$ python -q
>>> import numpy as np
>>> np.set_printoptions(precision=2, suppress=True, linewidth=140)
>>> rnd = lambda a: np.round(a, 2) + 0
>>> mat = np.load("x.npy")
>>> mat
array([[7, 0, 0, 0],
       [0, 8, 0, 0],
       [0, 0, 9, 0],
       [0, 0, 0, 4]])
>>> # triangular
>>> q = mat.astype(float).copy()
>>> for j in range(4):
...     q[:, j] -= q[:, :j] @ (q[:, :j].T @ q[:, j])
...     q[:, j] /= np.linalg.norm(q[:, j])
... 
>>> q.T @ mat
array([[7., 0., 0., 0.],
       [0., 8., 0., 0.],
       [0., 0., 9., 0.],
       [0., 0., 0., 4.]])
>>> np.linalg.matrix_power(mat, 4)
array([[2401,    0,    0,    0],
       [   0, 4096,    0,    0],
       [   0,    0, 6561,    0],
       [   0,    0,    0,  256]])
>>> np.allclose(mat, mat.T)
True
>>> np.allclose(mat @ mat.T, mat.T @ mat)
True
>>> rnd(np.abs(np.linalg.eigvals(mat)).max())
np.float64(9.0)
>>> mat @ mat.T
array([[49,  0,  0,  0],
       [ 0, 64,  0,  0],
       [ 0,  0, 81,  0],
       [ 0,  0,  0, 16]])
>>> rnd(np.linalg.pinv(mat))
array([[0.14, 0.  , 0.  , 0.  ],
       [0.  , 0.12, 0.  , 0.  ],
       [0.  , 0.  , 0.11, 0.  ],
       [0.  , 0.  , 0.  , 0.25]])
>>> rnd(np.linalg.svd(mat, compute_uv=False))
array([9., 8., 7., 4.])
>>> q, Rm = np.linalg.qr(mat)
>>> abs(Rm[0, 0]), rnd(np.linalg.norm(mat[:, 0]))
(np.float64(7.0), np.float64(7.0))
>>> q.shape, Rm.shape
((4, 4), (4, 4))
>>> q
array([[ 1.,  0.,  0.,  0.],
       [-0.,  1.,  0.,  0.],
       [-0., -0.,  1.,  0.],
       [-0., -0., -0.,  1.]])
>>> np.allclose(Rm.T @ Rm, mat.T @ mat)
True
>>> vec = np.array([0, 3, 0, 0])
>>> h = np.maximum(mat @ vec, 0)
>>> mat * (h > 1e-9)[:, None]
array([[0, 0, 0, 0],
       [0, 8, 0, 0],
       [0, 0, 0, 0],
       [0, 0, 0, 0]])
>>> np.maximum(mat @ vec, 0) - np.maximum(-mat @ vec, 0)
array([ 0, 24,  0,  0])
>>> mat.T @ h
array([  0, 192,   0,   0])
>>> np.maximum(mat @ (3 * vec), 0)
array([ 0, 72,  0,  0])
>>> np.flatnonzero(h > 1e-9)
array([1])
>>> h
array([ 0, 24,  0,  0])
>>> np.tanh(mat @ vec)
array([0., 1., 0., 0.])
>>> A = np.load("sample15.npy")
>>> A
array([[ 1,  0,  0,  0],
       [ 0,  0,  0, -2],
       [ 0,  1,  0,  0],
       [ 0,  0,  1,  0]])
>>> r0 = np.array([2, 0, 1, 2])
>>> M2 = A + np.outer(r0, np.eye(4)[3])
>>> np.linalg.matrix_rank(np.linalg.inv(M2) - np.linalg.inv(A), tol=1e-8)
np.int64(1)
>>> A @ A.T
array([[1, 0, 0, 0],
       [0, 4, 0, 0],
       [0, 0, 1, 0],
       [0, 0, 0, 1]])
>>> A[:, 2] @ A[:, 0]
np.int64(0)
>>> rnd(np.linalg.norm(A, axis=0))
array([1., 1., 1., 2.])
>>> M2 = np.array([[3, 2, 3], [0, 0, 1]])
>>> W2 = np.kron(M2, A)
>>> W2
array([[ 3,  0,  0,  0,  2,  0,  0,  0,  3,  0,  0,  0],
       [ 0,  0,  0, -6,  0,  0,  0, -4,  0,  0,  0, -6],
       [ 0,  3,  0,  0,  0,  2,  0,  0,  0,  3,  0,  0],
       [ 0,  0,  3,  0,  0,  0,  2,  0,  0,  0,  3,  0],
       [ 0,  0,  0,  0,  0,  0,  0,  0,  1,  0,  0,  0],
       [ 0,  0,  0,  0,  0,  0,  0,  0,  0,  0,  0, -2],
       [ 0,  0,  0,  0,  0,  0,  0,  0,  0,  1,  0,  0],
       [ 0,  0,  0,  0,  0,  0,  0,  0,  0,  0,  1,  0]])
>>> W2.shape
(8, 12)
>>> rnd(np.linalg.norm(W2, 2)), rnd(np.linalg.norm(M2, 2) * np.linalg.norm(A, 2))
(np.float64(9.47), np.float64(9.47))
>>> vec = np.array([6, 0, 1, 1])
>>> target = A @ vec
>>> target
array([ 6, -2,  0,  1])
>>> rnd(np.linalg.solve(A, target + A[:, 0]))
array([7., 0., 1., 1.])
>>> rnd(np.linalg.solve(A, target))
array([6., 0., 1., 1.])
>>> rnd(np.linalg.solve(A, A[:, 2]))
array([0., 0., 1., 0.])
>>> rnd(np.linalg.solve(A, 3 * target))
array([18.,  0.,  3.,  3.])
>>> np.poly(mat)
array([    1.,   -28.,   287., -1268.,  2016.])
>>> rnd(np.linalg.det(2 * mat)), rnd(np.linalg.det(mat))
(np.float64(32256.0), np.float64(2016.0))
>>> rnd(np.linalg.det(mat[::-1]))
np.float64(2016.0)
>>> rnd(np.linalg.det(mat.T))
np.float64(2016.0)
>>> W0 = np.array([[-9.26, 0.89, -13.54, -2.41, 14.65],
...     [7.04, 4.61, -14.57, -3.08, -3.22],
...     [-6.4, 1.56, -12.4, -1.32, 14.65],
...     [4.34, 5.4, -15.4, -3.75, -2.49],
...     [-6.15, 1.32, -14.1, -1.2, 14.3],
...     [-9.25, 1.15, -15.25, -1.81, 14.8],
...     [-7.8, 1.4, -13.26, -2.59, 14.9],
...     [4.0, 2.7, -16.27, -5.84, -3.09],
...     [-8.98, 2.65, -15.06, -0.19, 14.95],
...     [-7.98, 1.02, -14.57, -3.54, 16.62],
...     [5.37, 3.44, -15.39, -3.89, -1.03]])
>>> W0
array([[ -9.26,   0.89, -13.54,  -2.41,  14.65],
       [  7.04,   4.61, -14.57,  -3.08,  -3.22],
       [ -6.4 ,   1.56, -12.4 ,  -1.32,  14.65],
       [  4.34,   5.4 , -15.4 ,  -3.75,  -2.49],
       [ -6.15,   1.32, -14.1 ,  -1.2 ,  14.3 ],
       [ -9.25,   1.15, -15.25,  -1.81,  14.8 ],
       [ -7.8 ,   1.4 , -13.26,  -2.59,  14.9 ],
       [  4.  ,   2.7 , -16.27,  -5.84,  -3.09],
       [ -8.98,   2.65, -15.06,  -0.19,  14.95],
       [ -7.98,   1.02, -14.57,  -3.54,  16.62],
       [  5.37,   3.44, -15.39,  -3.89,  -1.03]])
>>> idx = W0[:, 4] > np.median(W0[:, 4])
>>> r0 = W0[idx].mean(axis=0) - W0[~idx].mean(axis=0)
>>> rnd(r0)
array([-8.35, -1.29, -0.01,  1.04, 10.49])
>>> rnd((((W0 - W0.mean(axis=0)) @ r0 > 0) == idx).mean())
np.float64(0.73)
>>> W1 = np.array([[0, -3, -1], [0, 2, -3], [-2, -2, 1], [-3, 2, -3], [-2, -3, 3]])
>>> b = np.array([2, 1, -5])
>>> hid = np.maximum(W0 @ W1 + b, 0)
>>> np.linalg.matrix_rank(hid)
np.int64(3)
>>> (hid > 0).astype(int)
array([[1, 1, 1],
       [1, 1, 0],
       [1, 1, 1],
       [1, 1, 0],
       [1, 1, 1],
       [1, 1, 1],
       [1, 1, 1],
       [1, 1, 0],
       [1, 1, 1],
       [1, 0, 1],
       [1, 1, 0]])
>>> rnd((hid > 0).mean(axis=0))
array([1.  , 0.91, 0.64])
>>> W2 = np.array([[2, 5], [5, 1], [3, 1]])
>>> W1 @ W2
array([[-18,  -4],
       [  1,  -1],
       [-11, -11],
       [ -5, -16],
       [-10, -10]])
